% python3 -q
>>> import numpy as np
>>> from numpy import linalg as LA
>>> np.set_printoptions(precision=2, suppress=True, linewidth=120)
>>> rnd = lambda a: np.round(a, 2) + 0
>>> arr = np.loadtxt("arr.csv", delimiter=",")
>>> arr
array([[ 0.57, -0.99,  1.  , -0.81,  1.  ,  0.87,  0.98],
       [-0.97,  1.  , -0.11,  0.77,  0.81,  0.98,  0.52],
       [ 0.71, -0.98,  0.86,  0.05,  0.76, -0.12,  0.85],
       [ 0.39, -1.  ,  1.  , -0.99,  0.98, -0.83,  0.94],
       [ 0.76, -1.  , -0.98, -0.04, -0.89, -1.  ,  0.73],
       [-0.93,  0.57,  0.26, -0.3 ,  0.92,  0.32,  0.91],
       [ 0.58, -0.98,  0.98, -0.93,  0.91, -0.45,  0.68],
       [ 0.97, -0.25,  0.99,  0.66,  0.31,  0.98, -0.7 ],
       [ 0.95, -0.95,  0.9 , -0.68, -0.29, -0.34, -0.72],
       [-0.64,  0.82, -0.8 ,  0.15, -0.46, -0.15, -0.29],
       [-0.28, -0.98, -0.63, -0.65,  0.16, -0.97,  0.84],
       [-0.77,  0.79, -0.96,  0.62, -0.63, -0.41,  0.11],
       [ 0.79, -0.06,  0.52,  0.33, -0.41,  0.53, -0.67],
       [ 0.86, -1.  , -0.79, -0.91, -0.89, -1.  , -0.22],
       [ 0.91,  0.6 , -0.88, -0.4 , -1.  , -0.76, -1.  ],
       [ 0.94, -0.98, -0.78, -0.74, -0.97, -0.99, -0.9 ],
       [-0.54, -1.  , -0.93, -0.49,  0.36, -1.  ,  0.99],
       [ 0.56, -1.  ,  1.  , -0.97,  1.  , -0.35,  0.98],
       [ 0.3 ,  0.91, -0.74,  0.95, -0.74,  0.84, -0.6 ],
       [-0.83,  0.99,  0.02, -0.56,  0.1 ,  0.66, -0.7 ],
       [ 0.66,  0.97, -1.  ,  0.97, -1.  , -0.13, -0.99],
       [ 0.04,  0.12, -1.  ,  0.73, -0.98, -0.91, -0.69],
       [-0.58, -0.62, -1.  ,  0.95, -0.83, -0.91,  0.84],
       [ 0.46, -0.76, -0.99,  0.95, -0.95, -0.86,  0.16],
       [ 0.97, -1.  ,  0.09, -0.56, -0.78, -0.97, -0.34],
       [ 0.78, -1.  ,  1.  , -1.  ,  1.  ,  0.23,  0.99],
       [ 0.49, -0.82, -1.  ,  0.97, -0.98, -0.92,  0.17],
       [-0.05, -0.65, -0.54, -0.94, -0.69, -0.96, -0.71],
       [-0.93,  1.  ,  0.25,  0.9 ,  0.64,  1.  , -0.41],
       [ 0.54, -0.41,  0.73, -0.61,  0.04, -0.02, -0.5 ],
       [ 0.41,  0.67, -0.97,  0.92, -0.95, -0.04, -0.73],
       [-1.  ,  1.  ,  0.77,  0.99,  0.98,  1.  ,  0.2 ]])
>>> M2 = np.c_[arr[:, :1] @ np.array([[3]]), np.array([3, 3, 0, 3, 1, 1, 2, 2, 0, 0, 3, 2, 0, 2, 1, 3, 2, 3, 0, 0, 2, 2, 3, 0, 1, 3, 3, 2, 1, 0, 1, 1])]
>>> rnd(M2)
array([[ 1.71,  3.  ],
       [-2.91,  3.  ],
       [ 2.13,  0.  ],
       [ 1.17,  3.  ],
       [ 2.28,  1.  ],
       [-2.79,  1.  ],
       [ 1.74,  2.  ],
       [ 2.91,  2.  ],
       [ 2.85,  0.  ],
       [-1.92,  0.  ],
       [-0.84,  3.  ],
       [-2.31,  2.  ],
       [ 2.37,  0.  ],
       [ 2.58,  2.  ],
       [ 2.73,  1.  ],
       [ 2.82,  3.  ],
       [-1.62,  2.  ],
       [ 1.68,  3.  ],
       [ 0.9 ,  0.  ],
       [-2.49,  0.  ],
       [ 1.98,  2.  ],
       [ 0.12,  2.  ],
       [-1.74,  3.  ],
       [ 1.38,  0.  ],
       [ 2.91,  1.  ],
       [ 2.34,  3.  ],
       [ 1.47,  3.  ],
       [-0.15,  2.  ],
       [-2.79,  1.  ],
       [ 1.62,  0.  ],
       [ 1.23,  1.  ],
       [-3.  ,  1.  ]])
>>> rnd(LA.norm(M2 - arr @ LA.lstsq(arr, M2)[0], axis=0))
array([0.  , 8.76])
>>> LA.matrix_rank(M2)
np.int64(2)
>>> proj = M2 @ LA.solve(M2.T @ M2, M2.T)
>>> LA.matrix_rank(np.eye(32) - proj)
np.int64(30)
>>> np.trace(proj)
np.float64(2.0)
>>> np.allclose(proj @ proj, proj)
True
>>> E = np.load("sample7.npy")
>>> E
array([[0, 1, 0],
       [1, 0, 0],
       [0, 0, 1]])
>>> # 2 blocks once reordered
>>> cov = E.T @ E
>>> np.diag(cov)
array([1, 1, 1])
>>> cov
array([[1, 0, 0],
       [0, 1, 0],
       [0, 0, 1]])
>>> LA.matrix_rank(cov)
np.int64(3)
>>> rnd(LA.eigvalsh(cov)[::-1])
array([1., 1., 1.])
>>> np.trace(cov), (E ** 2).sum()
(np.int64(3), np.int64(3))
>>> (E @ E.T).shape
(3, 3)
>>> evals, evecs = LA.eigh(E)
>>> x = np.array([4, 4, 3])
>>> rnd(LA.eigvalsh(E[1:, 1:]))
array([0., 1.])
>>> feats = np.load("dump.npy")
>>> feats
array([[ -1.67,  -8.16,   1.21,  -0.02, -24.27,  -5.86,   9.85],
       [ -9.89,   1.76,   6.72,   1.68,  -4.33,   1.93,   1.96],
       [  1.19,  14.29,  -5.57,   2.77, -12.66,   8.68,   8.1 ],
       [  0.14,  10.05,  10.04,   5.21,   5.13,   4.18,   4.85],
       [  9.18, -15.21, -10.47,   2.95, -10.34,  -1.  ,   5.02],
       [  2.02, -11.57,  -2.2 ,  11.99,  -6.86,   6.93, -10.26],
       [  1.43,  -0.11,  10.8 ,  -4.26,   7.98,  -0.89,   4.88],
       [ -2.03,   0.24,   4.35, -10.35,   9.54,  -7.01,   0.63],
       [ -0.84, -11.87, -11.93,  -5.15, -10.21,  12.1 ,  -1.01],
       [-16.04,  -4.91,  -8.66,   3.59,  -4.24,   3.15,  14.74],
       [ -1.34,   7.43,   7.41,   2.22,  -0.88,  -7.74,   6.47],
       [ -0.14,  12.08, -10.98,  -6.74,   0.92,   1.15,   5.65],
       [ 11.86,   4.82,  -1.18,  -5.96,  -7.42,  -3.81,  -5.  ],
       [  6.37,  -1.39,  15.57,   0.91,   0.44,   1.09, -13.94],
       [ 10.66,  -4.02,  -4.93,   4.74, -17.67,   1.3 ,  10.22],
       [  0.22,  -0.79,  -1.27,   2.63, -21.14,  -3.59,  -9.42],
       [ 13.84,   5.74,  -2.79,  -3.47,  -2.29,  -4.06,  -5.57],
       [ -4.23,   2.89,  -8.1 ,   7.7 ,  11.57,   6.27,   4.94],
       [ -7.25,   9.02,   2.86,   3.55,  -2.66,   3.12,  -4.52],
       [ -9.69,  -8.85,   5.06,   4.69,  -3.38,   5.89,  11.33],
       [-12.74,   6.86,  -2.32,  -6.73,   3.56,   3.24,  -7.22],
       [  6.92,  12.1 , -10.79,   2.  ,   9.05,   3.21,  -2.86],
       [  8.85,  13.53,   6.66,   0.06,  11.45,  -1.8 ,  -6.61],
       [ 12.93,  16.07,   2.37,  -3.11,  -8.6 , -11.21,  -3.53],
       [ -1.68,   6.66,  -1.59,   0.87,  11.43,   7.76,   4.22],
       [ -2.14,   0.9 ,   5.04,  -2.87,  -6.93,  -1.94,  -7.33],
       [  5.1 ,  -5.55,  -7.22,   6.28,   1.09,  -8.46,  -7.41]])
>>> Ac = feats - feats.mean(axis=0)
>>> evecs = LA.svd(Ac)[2][:6]
>>> M2 = Ac - Ac @ evecs.T @ evecs
>>> rnd(LA.norm(M2) / LA.norm(Ac))
np.float64(0.2)
>>> rnd(M2.std(axis=0))
array([1.13, 0.3 , 0.98, 2.24, 0.28, 2.7 , 0.38])
>>> rnd(np.diag(evecs.T @ evecs))
array([0.91, 0.99, 0.94, 0.66, 0.99, 0.51, 0.99])
>>> LA.norm(M2, axis=1).round(6).argmax()
np.int64(26)
>>> data = np.loadtxt("run6.csv", delimiter=",")
>>> data
array([[-6.87, -0.99,  1.7 , -0.43, -4.48, -1.99,  1.34],
       [-2.08, -1.7 ,  4.27,  3.62, -2.15,  1.17,  1.68],
       [-2.14,  5.73,  2.25, -3.38,  5.63, -5.86,  3.26],
       [-3.28, -1.53, -4.97, -4.02, -4.38, -0.76, -2.39],
       [ 5.49, -0.2 , -3.56, -0.6 ,  2.  ,  2.11, -2.45],
       [-6.59, -1.87,  2.94,  1.19, -5.14, -0.89,  1.43],
       [ 3.25,  3.33,  7.21,  4.35,  6.74, -0.65,  4.02],
       [ 0.3 , -6.02, -5.34,  0.44, -7.47,  4.99, -4.61],
       [-3.94, -5.46, -3.31,  0.13, -8.72,  2.81, -2.9 ],
       [ 6.69, -1.45, -7.34, -2.01,  0.6 ,  3.49, -4.73],
       [-2.04,  7.31,  4.5 , -2.94,  7.92, -7.19,  4.88],
       [ 8.13,  4.76,  1.19,  0.17,  9.9 , -0.66,  1.24],
       [ 3.93,  5.42,  3.22, -0.15,  8.69, -2.83,  2.8 ],
       [ 0.58,  5.63,  0.57, -3.64,  6.7 , -4.82,  2.13],
       [-0.55, -3.87,  1.67,  3.99, -4.3 ,  3.43, -0.52]])
>>> M2 = np.c_[data[:, :6] @ np.array([[4, 1, -9, -5, -2, -6],
...     [8, 4, 0, 4, -3, -3],
...     [8, 3, -7, -5, -8, -3],
...     [2, -6, 2, -3, 7, -3],
...     [1, 6, 0, -9, 6, -2],
...     [2, -4, 6, 1, -2, -2]]), np.array([2, 1, -1, -2, 0, 3, 1, 3, -1, -2, -3, -2, 1, 1, 3])]
>>> rnd(M2)
array([[ -31.12,  -22.07,   37.13,   61.51,  -22.8 ,   53.32,    2.  ],
       [  19.67,  -35.37,    3.09,   -8.09,  -14.8 ,   -4.13,    1.  ],
       [  42.43,  105.03,  -38.41,  -24.02,   -9.07,   -0.5 ,   -1.  ],
       [ -79.06,  -23.43,   51.71,   85.85,   -1.99,   61.52,   -2.  ],
       [  -3.1 ,    1.17,  -13.03,  -24.54,   21.68,  -28.08,    0.  ],
       [ -22.34,  -39.67,   35.77,   52.57,  -25.46,   44.82,    3.  ],
       [ 111.46,   55.14,  -74.92, -113.34,   -1.98,  -76.35,    1.  ],
       [ -86.29, -107.22,   65.5 ,   72.02,    8.46,   35.92,    3.  ],
       [ -88.76, -100.05,   75.75,   95.31,   -6.29,   61.38,   -1.  ],
       [ -40.  ,  -19.43,    8.09,    1.57,   32.24,  -15.92,   -2.  ],
       [  73.98,  134.62,  -62.16,  -52.71,  -12.53,  -15.83,   -3.  ],
       [  89.04,   91.76,  -85.12, -117.83,   21.85,  -85.62,   -2.  ],
       [  87.57,   99.63,  -75.19,  -94.66,    6.87,  -60.77,    1.  ],
       [  41.7 ,  106.13,  -45.41,  -37.43,    1.75,  -14.92,    1.  ],
       [  -9.26,  -74.48,   21.82,    9.08,   -5.38,   -0.33,    3.  ]])
>>> rnd(LA.lstsq(data, M2[:, 0])[0])
array([4., 8., 8., 2., 1., 2., 0.])
>>> LA.matrix_rank(M2)
np.int64(7)
>>> rnd(LA.norm(M2 - data @ LA.lstsq(data, M2)[0], axis=0))
array([0.  , 0.  , 0.  , 0.  , 0.  , 0.  , 4.59])
>>> C = M2[[7, 8]].astype(float)
>>> for _ in range(6):
...     lab = LA.norm(M2[:, None] - C, axis=-1).argmin(axis=1)
...     C = np.array([M2[lab == j].mean(axis=0) for j in range(2)])
... 
>>> lab
array([1, 1, 0, 1, 0, 1, 0, 1, 1, 1, 0, 0, 0, 0, 1])
>>> np.abs(C[1] - C[0]).argmax()
np.int64(1)
>>> Ac = data - data.mean(axis=0)
>>> evecs = LA.svd(Ac)[2][:3]
>>> M2 = Ac - Ac @ evecs.T @ evecs
>>> LA.norm(M2, axis=1).round(6).argmax()
np.int64(1)
>>> rnd(np.cov(Ac @ evecs.T, rowvar=False))
array([[81.71,  0.  ,  0.  ],
       [ 0.  , 31.89,  0.  ],
       [ 0.  ,  0.  , 15.68]])
>>> m1 = np.loadtxt("out14.csv", delimiter=",")
>>> rnd(m1)
array([[ 16.04, -52.78,  26.21,  -9.33, -25.5 ,  16.04, -26.14],
       [  7.62, -28.44,  16.91,  -5.87, -13.86,   7.62,  -9.63],
       [  4.07, -16.25,  11.26,  -3.81,  -8.03,   4.07,  -2.88],
       [  1.38,  -4.53,   4.25,  -1.34,  -2.39,   1.38,   1.07],
       [  0.78,  -1.7 ,   1.88,  -0.55,  -0.96,   0.78,   0.92],
       [ -0.36,   0.27,  -0.37,   0.08,   0.2 ,  -0.36,  -0.31],
       [ -2.25,   0.7 ,  -0.79,   0.04,   0.68,  -2.25,  -0.69],
       [-11.58,   2.79,   1.88,  -1.43,   2.6 , -11.58,   5.13],
       [-17.33,   4.96,   3.86,  -2.36,   4.09, -17.33,  10.5 ],
       [-17.37,   4.98,   3.88,  -2.37,   4.11, -17.37,  10.54],
       [-17.59,   5.07,   3.95,  -2.41,   4.17, -17.59,  10.76],
       [-24.52,   8.26,   6.32,  -3.48,   6.2 , -24.52,  17.98],
       [-27.81,   9.93,   7.42,  -3.98,   7.22, -27.81,  21.57],
       [-36.85,  14.94,  10.37,  -5.28,  10.21, -36.85,  31.91],
       [-37.13,  15.1 ,  10.46,  -5.32,  10.31, -37.13,  32.23]])
>>> Ac = m1 - m1.mean(axis=0)
>>> evecs = LA.svd(Ac)[2][:3]
>>> M2 = Ac - Ac @ evecs.T @ evecs
>>> rnd(M2.std(axis=0))
array([0., 0., 0., 0., 0., 0., 0.])
>>> rnd(LA.norm(M2) / LA.norm(Ac))
np.float64(0.0)
>>> rnd(np.diag(evecs.T @ evecs))
array([0.49, 0.57, 0.45, 0.05, 0.13, 0.49, 0.81])
>>> [round(float(x), 2) for x in LA.svd(m1, compute_uv=False)[:3]]
[134.19, 66.83, 9.83]
>>> np.argsort(-LA.norm(m1, axis=0).round(6), kind="stable")[:3]
array([0, 5, 1])
>>> rnd(LA.norm(m1, 2) / LA.norm(m1))
np.float64(0.89)
>>> cov = np.cov(arr, rowvar=False)
>>> cov.shape
(7, 7)
>>> rnd(np.corrcoef(arr.T))
array([[ 1.  , -0.57,  0.17, -0.32, -0.28, -0.3 , -0.22],
       [-0.57,  1.  , -0.22,  0.59, -0.07,  0.58, -0.44],
       [ 0.17, -0.22,  1.  , -0.41,  0.8 ,  0.5 ,  0.28],
       [-0.32,  0.59, -0.41,  1.  , -0.32,  0.31, -0.25],
       [-0.28, -0.07,  0.8 , -0.32,  1.  ,  0.51,  0.62],
       [-0.3 ,  0.58,  0.5 ,  0.31,  0.51,  1.  , -0.08],
       [-0.22, -0.44,  0.28, -0.25,  0.62, -0.08,  1.  ]])
>>> rnd(np.polyfit(arr[:, 6], arr[:, 0], 1))
array([-0.21,  0.2 ])
>>> np.argwhere(np.triu(np.abs(np.corrcoef(arr.T)) > 0.8, 1))
array([[2, 4]])
>>> rnd(np.corrcoef(arr[:, 6], arr[:, 0])[0, 1])
np.float64(-0.22)
>>> rnd(np.median(arr, axis=0))
array([ 0.48, -0.64, -0.32, -0.17, -0.35, -0.34, -0.06])
